>>> import numpy as np
>>> import numpy.linalg as la
>>> np.set_printoptions(precision=1, suppress=True, linewidth=200, legacy="1.25")
>>> rd = lambda a: np.round(a, 1) + 0
>>> W0 = np.load("w.npy")
>>> W0
array([[ -1.6,   0.6,   0.6,   4.3,  -3.7],
       [ -2.7,   1.8,   1.3,   5.6,  -5.4],
       [  3.3,  -1.2,  -0.9,  -5.3,   5.4],
       [ -4.7,   3.1,   1.2,   9.3,  -9.5],
       [ -6.5,   4.2,   1.9,  12.5, -12.5],
       [  5.1,  -2.5,  -1.5,  -7. ,   7.6],
       [  0.5,  -0.1,   0.2,  -1. ,   1.4],
       [ -6.9,   3.3,   1.3,  12.4, -12.4],
       [  3.1,  -1.1,  -0.5,  -5.9,   5.8],
       [  5.3,  -2.5,  -1. ,  -8.4,   8.7],
       [  6. ,  -3.2,  -1.5,  -9.9,   9.6],
       [ -1.4,   0.5,   0.7,   2.5,  -2.2],
       [  2.8,  -1.8,  -0.8,  -4. ,   3.8],
       [ -4.4,   2. ,   1.4,   7.7,  -8.1],
       [ -0.2,   0.5,   0.1,   0.8,  -0.8],
       [  1.4,  -1.2,   0. ,  -2.6,   2.7],
       [ -0.7,   0.3,   0.1,   1.3,  -1.4],
       [  3.7,  -2.1,  -1.1,  -7.2,   7.1],
       [ -2.7,   1.2,   0.5,   4.1,  -4.1],
       [ -0.7,  -0.1,  -0.2,   2.3,  -1.7],
       [  1.6,  -0.6,  -0.3,  -3.3,   2.6],
       [ -0.7,  -0.1,   0. ,   1.2,  -1.3],
       [  0.7,   0.1,   0.1,  -0.8,   0.7],
       [  1.5,  -0.4,  -0.9,  -2.1,   2.7],
       [  2.1,  -2. ,  -0.5,  -4.6,   4.7],
       [  6.1,  -3.1,  -1.4, -10.2,  10.1]])
>>> Xs = W0 - W0.mean(axis=0)
>>> U, sig, Vt = la.svd(Xs, full_matrices=False)
>>> rd(Vt[0] * np.sign(Vt[0, np.abs(Vt[0]).argmax()]))
array([ 0.4, -0.2, -0.1, -0.6,  0.6])
>>> (np.sign(U[:, 0]) == np.sign(U[0, 0])).astype(int)
array([1, 1, 0, 1, 1, 0, 0, 1, 0, 0, 0, 1, 0, 1, 1, 0, 1, 0, 1, 1, 0, 1, 0, 0, 0, 0])
>>> np.abs(Vt[0]).argmax()
4
>>> rd((sig ** 2).sum() ** 2 / (sig ** 4).sum())
1.0
>>> np.searchsorted(np.cumsum(sig ** 2) / (sig ** 2).sum(), 0.9) + 1
1
>>> la.matrix_rank(Xs)
5
